>>> import numpy as np
>>> from numpy import linalg as LA
>>> np.set_printoptions(precision=2, suppress=True, linewidth=120, sign=" ")
>>> A = np.array([[4, 4, 4], [4, 8, 8], [4, 8, 12]])
>>> w, V = LA.eigh(A)
>>> x = np.array([2, 4, 5])
>>> print(np.abs(A).sum(axis=1).max(), round(np.abs(w).max(), 2))
24 20.2
>>> print(LA.eigvalsh(A[1:, 1:]))
[  1.75  18.25]
>>> print(V * np.sqrt(w) @ V.T)
[[ 1.74  0.78  0.6 ]
 [ 0.78  2.35  1.38]
 [ 0.6   1.38  3.12]]
>>> print((A + A.T) / 2)
[[  4.   4.   4.]
 [  4.   8.   8.]
 [  4.   8.  12.]]
>>> print(np.allclose(A @ A.T, A.T @ A))
True
>>> print(np.allclose(A, A.T))
True
>>> print(A @ A)
[[  48   80   96]
 [  80  144  176]
 [  96  176  224]]
>>> x = np.ones(3)
>>> for _ in range(4):
...     x = A @ x
...     x /= LA.norm(x)
...     print(round(x @ A @ x, 2))
... 
20.17
20.2
20.2
20.2
>>> print(round(LA.eigvalsh(A)[-1], 2))
20.2
>>> rng = np.random.default_rng(47718)
>>> z = rng.permutation(3)
>>> other = A[:, z] * rng.choice([-1, 1], 3)
>>> print(other)
[[  4   4   4]
 [  4   8   8]
 [  4  12   8]]
>>> Uu, _, VT = LA.svd(A.T @ other)
>>> print(np.round(Uu @ VT, 2) + 0)
[[ 1.  0.  0.]
 [ 0.  0.  1.]
 [ 0.  1.  0.]]
>>> print(np.round(LA.lstsq(A, other)[0], 2) + 0)
[[ 1.  0.  0.]
 [ 0.  0.  1.]
 [ 0.  1.  0.]]
>>> print(z)
[ 0  2  1]
>>> feats = np.load("test11.npy")
>>> print(feats)
[[ 2.1  2.   5.   7. ]
 [ 1.   1.1  3.   3. ]
 [ 6.   1.   7.1  1. ]
 [ 2.   2.   5.   7.1]]
>>> ang = np.radians(135)
>>> R = np.eye(3)
>>> R[0, 0] = R[2, 2] = np.cos(ang)
>>> R[0, 2], R[2, 0] = -np.sin(ang), np.sin(ang)
>>> print(R)
[[-0.71  0.   -0.71]
 [ 0.    1.    0.  ]
 [ 0.71  0.   -0.71]]
>>> other = A @ R.T
>>> print(np.abs(other - A).max(axis=0))
[ 15.31   0.    17.66]
>>> print(np.allclose(A @ A.T, other @ other.T))
True
>>> print(np.allclose(LA.norm(A, axis=1), LA.norm(other, axis=1)))
True
>>> print(LA.matrix_rank(feats, rtol=0.1))
2
>>> print(np.abs(LA.svd(feats)[2][-1]))
[ 0.21  0.92  0.29  0.12]
>>> print([round(float(x), 2) for x in LA.svd(feats, compute_uv=False)[:3]])
[15.36, 6.18, 0.47]
>>> print(LA.cond(feats) > 100)
True
>>> w, V = LA.eig(feats)
>>> print(np.sort(LA.eigvals(feats @ feats)))
[   0.01    0.12    4.23  222.09]
>>> print(w)
[ 14.9    2.06   0.34   0.1 ]
>>> z = rng.permutation(4)
>>> print(z)
[ 3  0  1  2]
>>> other = feats[z][:, z]
>>> print(np.diag(other))
[ 7.1  2.1  1.1  7.1]
>>> m1 = np.loadtxt("mat.csv", delimiter=",")
>>> print(m1)
[[  5.   4.  25.]
 [ -3.  -4. -15.]
 [ -4.  -2. -20.]]
>>> # rows and columns are dependent
>>> Uu, sv, VT = LA.svd(m1)
>>> V = VT[:(sv > 1e-8).sum()]
>>> x = m1[1] + -1 * m1[2] + rng.integers(2) * np.eye(3)[2]
>>> print(x)
[ 1. -2.  5.]
>>> print(np.round(V.T @ V, 2) + 0)
[[ 0.04  0.    0.19]
 [ 0.    1.    0.  ]
 [ 0.19  0.    0.96]]
>>> print(np.diag(V.T @ V))
[ 0.04  1.    0.96]
>>> print(round(float(LA.det(m1[::-1])), 2))
0.0
>>> print(np.round(LA.eigvals(m1), 2) + 0)
[-16.45   0.    -2.55]
>>> print(np.round(np.poly(m1), 2) + 0)
[  1.  19.  42.   0.]
>>> print(round(LA.det(m1.T), 2))
0.0
>>> print(np.kron(np.eye(2, dtype=int), m1))
[[  5.   4.  25.   0.   0.   0.]
 [ -3.  -4. -15.  -0.  -0.  -0.]
 [ -4.  -2. -20.  -0.  -0.  -0.]
 [  0.   0.   0.   5.   4.  25.]
 [ -0.  -0.  -0.  -3.  -4. -15.]
 [ -0.  -0.  -0.  -4.  -2. -20.]]
>>> hat = np.triu(np.array([[-1, -1, 1], [0, 2, 1], [-2, -2, -1]]), 1) + np.eye(3)
>>> other = hat @ m1 @ LA.inv(hat)
>>> print(other)
[[  4.  10.   6.]
 [ -7. -13. -15.]
 [ -4.  -6. -10.]]
>>> print(np.trace(other), np.trace(m1))
-19.0 -19.0
